% python3 -q
>>> import numpy as np
>>> np.set_printoptions(precision=3, suppress=True, linewidth=100)
>>> tidy = lambda a: np.round(a, 3) + 0
>>> F = np.array([[-2, -5, 5, 1, 2, -5, -5],
...     [-5, -2, -4, 4, 5, -1, 2],
...     [4, -4, -4, -3, -1, -3, -2],
...     [-3, -3, -1, -3, 5, -3, 3],
...     [-1, -1, -1, 1, 0, -2, 4],
...     [0, -1, -2, -4, -1, -4, 2],
...     [-4, -3, -1, 4, -3, -2, -5]])
>>> print(F)
[[-2 -5  5  1  2 -5 -5]
 [-5 -2 -4  4  5 -1  2]
 [ 4 -4 -4 -3 -1 -3 -2]
 [-3 -3 -1 -3  5 -3  3]
 [-1 -1 -1  1  0 -2  4]
 [ 0 -1 -2 -4 -1 -4  2]
 [-4 -3 -1  4 -3 -2 -5]]
>>> rng = np.random.default_rng(92566)
>>> Y = F + rng.integers(-2, 3, (7, 6)) @ rng.integers(-2, 3, (6, 7))
>>> print(Y)
[[  6   0   6   3   9  -6 -10]
 [-10  -2  -8   3   2   0   9]
 [  3  -9   4  -9  -2  -2   7]
 [ -2   1  -6  -3  10  -7  -4]
 [ -7  -8   1   0  -5   2   9]
 [ -5   0  -4  -6  -5  -4   4]
 [ -7   4  -5   4  -4   3   0]]
>>> print(np.linalg.matrix_rank(Y - F, tol=1e-8))
6
>>> print(Y - F)
[[ 8  5  1  2  7 -1 -5]
 [-5  0 -4 -1 -3  1  7]
 [-1 -5  8 -6 -1  1  9]
 [ 1  4 -5  0  5 -4 -7]
 [-6 -7  2 -1 -5  4  5]
 [-5  1 -2 -2 -4  0  2]
 [-3  7 -4  0 -1  5  5]]
>>> U, sigma, Vt = np.linalg.svd(F, full_matrices=False)
>>> print(tidy(sigma))
[12.865 11.432 10.296  7.441  4.584  2.879  1.052]
>>> print(np.allclose(U * sigma @ Vt, F))
True
>>> print(tidy(U.T @ F @ Vt.T))
[[12.865  0.     0.     0.     0.     0.     0.   ]
 [ 0.    11.432  0.     0.     0.     0.     0.   ]
 [ 0.     0.    10.296  0.     0.     0.     0.   ]
 [ 0.     0.     0.     7.441  0.     0.     0.   ]
 [ 0.     0.     0.     0.     4.584  0.     0.   ]
 [ 0.     0.     0.     0.     0.     2.879  0.   ]
 [ 0.     0.     0.     0.     0.     0.     1.052]]
